$ ipython --no-banner

In [1]: import numpy as np

In [2]: import numpy.linalg as la

In [3]: np.set_printoptions(precision=3, suppress=True, linewidth=100, sign=" ")

In [4]: rd = lambda a: np.round(a, 3) + 0

In [5]: m1 = np.tril(np.array([[1, 2, 2, 2, 2, 2, 0, 0, 0],
   ...:     [1, 2, 0, 0, 1, 2, 0, 0, 1],
   ...:     [1, 0, 1, 0, 0, 1, 1, 0, 2],
   ...:     [1, 2, 0, 0, 2, 0, 0, 1, 0],
   ...:     [2, 2, 1, 0, 0, 0, 2, 0, 2],
   ...:     [1, 2, 1, 1, 0, 2, 0, 0, 0],
   ...:     [0, 0, 2, 2, 0, 0, 1, 0, 0],
   ...:     [1, 1, 1, 1, 0, 1, 0, 1, 1],
   ...:     [1, 0, 1, 0, 1, 1, 2, 0, 2]]), -1) + np.eye(9, dtype=int)

In [6]: print(m1)
[[ 1  0  0  0  0  0  0  0  0]
 [ 1  1  0  0  0  0  0  0  0]
 [ 1  0  1  0  0  0  0  0  0]
 [ 1  2  0  1  0  0  0  0  0]
 [ 2  2  1  0  1  0  0  0  0]
 [ 1  2  1  1  0  1  0  0  0]
 [ 0  0  2  2  0  0  1  0  0]
 [ 1  1  1  1  0  1  0  1  0]
 [ 1  0  1  0  1  1  2  0  1]]

In [7]: # triangular, det is the product of the diagonal

In [8]: A2 = la.inv(m1)

In [9]: (np.abs(A2) > 1e-9).astype(int)
Out[9]: 
array([[ 1,  0,  0,  0,  0,  0,  0,  0,  0],
       [ 1,  1,  0,  0,  0,  0,  0,  0,  0],
       [ 1,  0,  1,  0,  0,  0,  0,  0,  0],
       [ 1,  1,  0,  1,  0,  0,  0,  0,  0],
       [ 1,  1,  1,  0,  1,  0,  0,  0,  0],
       [ 1,  0,  1,  1,  0,  1,  0,  0,  0],
       [ 0,  1,  1,  1,  0,  0,  1,  0,  0],
       [ 1,  1,  0,  0,  0,  1,  0,  1,  0],
       [ 1,  1,  1,  1,  1,  1,  1,  0,  1]])

In [10]: rd(la.inv(A2))
Out[10]: 
array([[ 1.,  0.,  0.,  0.,  0.,  0.,  0.,  0.,  0.],
       [ 1.,  1.,  0.,  0.,  0.,  0.,  0.,  0.,  0.],
       [ 1.,  0.,  1.,  0.,  0.,  0.,  0.,  0.,  0.],
       [ 1.,  2.,  0.,  1.,  0.,  0.,  0.,  0.,  0.],
       [ 2.,  2.,  1.,  0.,  1.,  0.,  0.,  0.,  0.],
       [ 1.,  2.,  1.,  1.,  0.,  1.,  0.,  0.,  0.],
       [ 0.,  0.,  2.,  2.,  0.,  0.,  1.,  0.,  0.],
       [ 1.,  1.,  1.,  1.,  0.,  1.,  0.,  1.,  0.],
       [ 1.,  0.,  1.,  0.,  1.,  1.,  2.,  0.,  1.]])

In [11]: rd(la.det(m1) * A2)
Out[11]: 
array([[ 1.,  0.,  0.,  0.,  0.,  0.,  0.,  0.,  0.],
       [-1.,  1.,  0.,  0.,  0.,  0.,  0.,  0.,  0.],
       [-1.,  0.,  1.,  0.,  0.,  0.,  0.,  0.,  0.],
       [ 1., -2.,  0.,  1.,  0.,  0.,  0.,  0.,  0.],
       [ 1., -2., -1.,  0.,  1.,  0.,  0.,  0.,  0.],
       [ 1.,  0., -1., -1.,  0.,  1.,  0.,  0.,  0.],
       [ 0.,  4., -2., -2.,  0.,  0.,  1.,  0.,  0.],
       [-1.,  1.,  0.,  0.,  0., -1.,  0.,  1.,  0.],
       [-2., -6.,  5.,  5., -1., -1., -2.,  0.,  1.]])

In [12]: rd(la.det(m1) * la.det(A2))
Out[12]: np.float64(1.0)
